$ python3 -q
>>> import numpy as np
>>> np.set_printoptions(suppress=True, linewidth=100)
>>> def rnd(a):
...     return np.round(a, 1) + 0
... 
>>> feats = np.load("m.npy")
>>> feats
array([[ 17.,   1.,   6., -12.],
       [ -6.,  -2.,   0.,   6.],
       [-35.,  -1., -13.,  23.],
       [ 13.,   1.,   6.,  -8.]])
>>> B = np.array([[3, 2, 1], [0, 1, 1]])
>>> C = np.kron(B, feats)
>>> C.shape
(8, 12)
>>> np.linalg.matrix_rank(C)
np.int64(8)
>>> t3 = np.stack([feats, -2 * feats, feats[::-1]])
>>> np.linalg.matrix_rank(t3)
array([4, 4, 4])
>>> t3.sum(axis=0)
array([[ -4.,   0.,   0.,   4.],
       [-29.,   1., -13.,  17.],
       [ 29.,  -1.,  13., -17.],
       [  4.,   0.,   0.,  -4.]])
>>> rnd(np.linalg.norm(t3, axis=(1, 2)))
array([ 52.3, 104.7,  52.3])
>>> t3.shape
(3, 4, 4)
>>> np.einsum("bij,cij->bc", t3, t3)
array([[ 2740., -5480.,  1408.],
       [-5480., 10960., -2816.],
       [ 1408., -2816.,  2740.]])
>>> B = feats[0, 0] * feats[1:] - np.outer(feats[1:, 0], feats[0])
>>> B
array([[  0., -28.,  36.,  30.],
       [  0.,  18., -11., -29.],
       [  0.,   4.,  24.,  20.]])
>>> rnd(feats[:, 0] / feats[0, 0])
array([ 1. , -0.4, -2.1,  0.8])
>>> np.linalg.matrix_rank(B), np.linalg.matrix_rank(feats)
(np.int64(3), np.int64(4))
>>> np.flatnonzero(~B.round(6).any(axis=1))
array([], dtype=int64)
>>> round(np.log10(np.linalg.cond(feats)))
2
>>> rnd(np.linalg.norm(feats, 2) / np.linalg.norm(feats))
np.float64(1.0)
>>> np.linalg.cond(feats) > 100
np.True_
>>> [round(float(x), 1) for x in np.linalg.svd(feats, compute_uv=False)[:3]]
[52.2, 3.7, 1.1]
>>> rnd(np.abs(np.linalg.svd(feats)[2][-1]))
array([0.6, 0.2, 0.4, 0.6])
>>> rng = np.random.default_rng(7344)
>>> B = feats + rng.integers(-2, 3, (4, 1)) @ rng.integers(-2, 3, (1, 4))
>>> B
array([[ 17.,  -1.,  10., -10.],
       [ -6.,   0.,  -4.,   4.],
       [-35.,   1., -17.,  21.],
       [ 13.,   2.,   4.,  -9.]])
>>> rnd(np.linalg.svd(B - feats, compute_uv=False))
array([8.8, 0. , 0. , 0. ])
>>> B - feats
array([[ 0., -2.,  4.,  2.],
       [ 0.,  2., -4., -2.],
       [ 0.,  2., -4., -2.],
       [ 0.,  1., -2., -1.]])
>>> np.linalg.matrix_rank(B - feats, tol=1e-8)
np.int64(1)
>>> np.abs(B - feats).sum(axis=1)
array([8., 8., 8., 4.])
>>> K = np.load("case2.npy")
>>> K
array([[ 0., -2.,  0.,  0.],
       [-2.,  1., -2.,  0.],
       [ 0., -2.,  4., -2.],
       [ 0.,  0., -2.,  0.]])
>>> np.all(np.linalg.eigvalsh(K) > 0)
np.False_
>>> np.kron(np.eye(2, dtype=int), K)
array([[ 0., -2.,  0.,  0.,  0., -0.,  0.,  0.],
       [-2.,  1., -2.,  0., -0.,  0., -0.,  0.],
       [ 0., -2.,  4., -2.,  0., -0.,  0., -0.],
       [ 0.,  0., -2.,  0.,  0.,  0., -0.,  0.],
       [ 0., -0.,  0.,  0.,  0., -2.,  0.,  0.],
       [-0.,  0., -0.,  0., -2.,  1., -2.,  0.],
       [ 0., -0.,  0., -0.,  0., -2.,  4., -2.],
       [ 0.,  0., -0.,  0.,  0.,  0., -2.,  0.]])
>>> np.einsum("ii->", K)
np.float64(5.0)
>>> rnd(np.linalg.det(K[::-1]))
np.float64(16.0)
>>> rnd(np.linalg.eigvals(K))
array([ 5.7,  2. , -2. , -0.7])
>>> rnd(np.poly(K))
array([ 1., -5., -8., 20., 16.])
>>> rnd(np.linalg.det(K.T))
np.float64(16.0)
>>> rnd(np.linalg.det(2 * K)), rnd(np.linalg.det(K))
(np.float64(256.0), np.float64(16.0))
>>> u, r1 = K[1], K[3]
>>> u @ r1
np.float64(4.0)
>>> u @ u
np.float64(9.0)
>>> pr = (u @ r1) / (u @ u) * u
>>> np.linalg.matrix_rank(np.outer(u, r1))
np.int64(1)
>>> np.outer(u, r1)
array([[-0., -0.,  4., -0.],
       [ 0.,  0., -2.,  0.],
       [-0., -0.,  4., -0.],
       [ 0.,  0., -0.,  0.]])
>>> rnd(pr)
array([-0.9,  0.4, -0.9,  0. ])
>>> (r1 - pr) @ u
np.float64(0.0)
>>> vals, evecs = np.linalg.eig(K)
>>> rnd(np.sort(np.linalg.eigvals(K @ K)))
array([ 0.5,  4. ,  4. , 32.5])
>>> rnd(vals)
array([ 5.7,  2. , -2. , -0.7])
>>> rnd(K @ evecs[:, 0] - vals[0] * evecs[:, 0])
array([0., 0., 0., 0.])
>>> rnd(np.sort(np.linalg.eigvals(np.linalg.inv(K))))
array([-1.4, -0.5,  0.2,  0.5])
>>> rnd(np.sort(np.linalg.eigvals(K.T)))
array([-2. , -0.7,  2. ,  5.7])
>>> O, Rm = np.linalg.qr(K)
>>> rnd(O @ Rm)
array([[ 0., -2.,  0.,  0.],
       [-2.,  1., -2.,  0.],
       [ 0., -2.,  4., -2.],
       [ 0.,  0., -2.,  0.]])
>>> rnd(O.T @ O)
array([[1., 0., 0., 0.],
       [0., 1., 0., 0.],
       [0., 0., 1., 0.],
       [0., 0., 0., 1.]])
>>> abs(Rm[0, 0]), rnd(np.linalg.norm(K[:, 0]))
(np.float64(2.0), np.float64(2.0))
>>> rnd(Rm)
array([[-2. ,  1. , -2. ,  0. ],
       [ 0. ,  2.8, -2.8,  1.4],
       [ 0. ,  0. , -3.5,  1.2],
       [ 0. ,  0. ,  0. , -0.8]])
>>> rnd(np.trace(O @ O.T))
np.float64(4.0)
>>> rnd(O)
array([[ 0. , -0.7,  0.6, -0.4],
       [ 1. ,  0. ,  0. ,  0. ],
       [ 0. , -0.7, -0.6,  0.4],
       [ 0. ,  0. ,  0.6,  0.8]])
>>> O.shape, Rm.shape
((4, 4), (4, 4))
>>> A = np.loadtxt("mat.csv", delimiter=",")
>>> A
array([[-0.7,  1. ,  0.2, -0.3],
       [-0.7,  1. , -0.8,  0.6],
       [ 0.4, -0.8,  0.8, -0.1],
       [-0.2,  0.8, -0.9,  0.7],
       [ 0.5, -0.1, -0.7,  0.8],
       [ 0. ,  1.4,  0.8,  0.1],
       [-0.6, -0.2,  0.3, -0.2],
       [ 0. , -0.7, -0.4,  0.7]])
>>> B = np.c_[A[:, :2] @ np.array([[0, 1], [0, 1]]), np.array([-1, -2, 3, -2, -3, -1, 0, 2])]
>>> rnd(B)
array([[ 0. ,  0.3, -1. ],
       [ 0. ,  0.3, -2. ],
       [ 0. , -0.4,  3. ],
       [ 0. ,  0.6, -2. ],
       [ 0. ,  0.4, -3. ],
       [ 0. ,  1.4, -1. ],
       [ 0. , -0.8,  0. ],
       [ 0. , -0.7,  2. ]])
>>> np.linalg.matrix_rank(B)
np.int64(2)
>>> hat = A @ np.linalg.solve(A.T @ A, A.T)
>>> rnd(np.linalg.eigvalsh(hat))
array([0., 0., 0., 0., 1., 1., 1., 1.])
>>> rnd(np.diag(hat))
array([0.3, 0.5, 0.4, 0.3, 0.4, 0.9, 0.5, 0.6])
>>> rnd(hat @ A[:, 2])
array([ 0.2, -0.8,  0.8, -0.9, -0.7,  0.8,  0.3, -0.4])
>>> u, r1 = A[4], A[3]
>>> rnd(u @ r1)
np.float64(1.0)
>>> rnd(u @ u)
np.float64(1.4)
>>> pr = (u @ r1) / (u @ u) * u
>>> rnd(r1 - pr)
array([-0.6,  0.9, -0.4,  0.1])
>>> rnd(np.outer(u, r1))
array([[-0.1,  0.4, -0.4,  0.4],
       [ 0. , -0.1,  0.1, -0.1],
       [ 0.1, -0.6,  0.6, -0.5],
       [-0.2,  0.6, -0.7,  0.6]])
>>> rnd(pr)
array([ 0.4, -0.1, -0.5,  0.6])
>>> rnd(np.linalg.norm(u + r1) ** 2 + np.linalg.norm(u - r1) ** 2)
np.float64(6.7)
>>> W0 = np.load("a.npy")
>>> W0
array([[ 0,  7,  3,  3,  9,  5, 10,  7],
       [ 7,  2,  4,  3,  0,  4,  9,  5],
       [ 3,  4,  2,  6,  7,  7,  3,  4],
       [ 3,  3,  6,  8,  6,  6,  9,  1],
       [ 9,  0,  7,  6,  4,  8,  5,  8],
       [ 5,  4,  7,  6,  8,  0,  5,  5],
       [10,  9,  3,  9,  5,  5, 10,  6],
       [ 7,  5,  4,  1,  8,  5,  6,  4]])
>>> x0 = np.array([2, -2, -1, -3, 0, 2, -1, -2])
>>> y = W0 @ x0
>>> y
array([-40, -14, -19, -29, -12, -38, -40,  -7])
>>> rnd(np.linalg.solve(W0, y + W0[:, 4]))
array([ 2., -2., -1., -3.,  1.,  2., -1., -2.])
>>> rnd(np.linalg.solve(W0, 3 * y))
array([ 6., -6., -3., -9.,  0.,  6., -3., -6.])
>>> rnd(np.linalg.solve(W0, W0[:, 0]))
array([1., 0., 0., 0., 0., 0., 0., 0.])
>>> rnd(np.linalg.solve(W0, y))
array([ 2., -2., -1., -3.,  0.,  2., -1., -2.])
